In [1]: import numpy as np

In [2]: from numpy import linalg as LA

In [3]: np.set_printoptions(precision=4, suppress=True, linewidth=160, legacy="1.25")

In [4]: def rd(a):
   ...:     return np.round(a, 4) + 0
   ...: 

In [5]: A2 = np.array([[1, 2], [-1, 2]])

In [6]: M = np.tile(A2, (2, 2))

In [7]: print(M)
[[ 1  2  1  2]
 [-1  2 -1  2]
 [ 1  2  1  2]
 [-1  2 -1  2]]

In [8]: print(rd(LA.eigvals(M)))
[0.+0.j     3.+2.6458j 3.-2.6458j 0.+0.j    ]

In [9]: print(rd(LA.det(M[::-1])))
0.0

In [10]: mat = np.load("m.npy")

In [11]: print(mat)
[[ 1.6166  2.408   0.7669]
 [-0.2554  2.3191  1.8859]
 [-1.4025  2.4225 -1.0792]
 [ 1.6091  1.7663 -1.814 ]
 [ 1.8841  1.4847  1.8016]
 [ 0.7269 -2.2981 -1.7861]
 [ 0.3815  1.7271  2.4231]
 [ 0.5766  1.2741 -2.6541]
 [ 2.8866 -0.6674 -0.4715]
 [-1.449   1.2526  2.309 ]
 [-2.9706  0.1244 -0.4002]
 [ 1.4218 -0.0827  2.6404]
 [-0.6772  2.8864 -0.4584]
 [ 2.2195 -1.2829 -1.5583]
 [ 1.7692 -1.4539 -1.9381]]

In [12]: Ac = (mat - mat.mean(axis=0)) / mat.std(axis=0)

In [13]: print(rd(Ac.std(axis=0)))
[1. 1. 1.]

In [14]: b = LA.lstsq(np.delete(Ac, 0, axis=1), Ac[:, 0])[0]

In [15]: print(rd(b))
[-0.3484 -0.0048]

In [16]: K = np.loadtxt("block2.csv", delimiter=",")

In [17]: print(K)
[[ -0.9242  -0.4402  -3.7468]
 [  4.4115   0.5975   1.5209]
 [ -0.555   -1.1302   1.5022]
 [  1.6949  -0.1781   1.0604]
 [ -1.0099  -1.9287  -3.5769]
 [  0.1589   0.1458  -3.6028]
 [ -2.7749  -0.6606   0.7164]
 [ -5.1885   0.9705   3.3062]
 [ -5.6072  -1.0496  -1.1434]
 [  1.6109   0.1772  -1.7085]
 [-18.904   -1.1031  -1.8019]
 [ -5.3387   0.082    0.02  ]
 [ -8.2595  -0.9249  -2.5959]
 [ -7.7918   0.2666  -2.2344]
 [ -1.4981  -0.305    3.9886]
 [  0.4958   0.3003   2.0264]
 [  0.3898   2.4298  -0.46  ]
 [  3.7466  -0.3091   3.2961]]

In [18]: dist = LA.norm(K[:, None] - K[None], axis=-1)

In [19]: print((dist + 1e9 * np.eye(18)).round(6).argmin(axis=1))
[ 5 17 15 15  0  0  2 11 11  5 12  8 13 12  2  3  9  1]

In [20]: print(dist.mean(axis=1).argmax())
10

In [21]: print(np.unravel_index(dist.round(6).argmax(), dist.shape))
(1, 10)
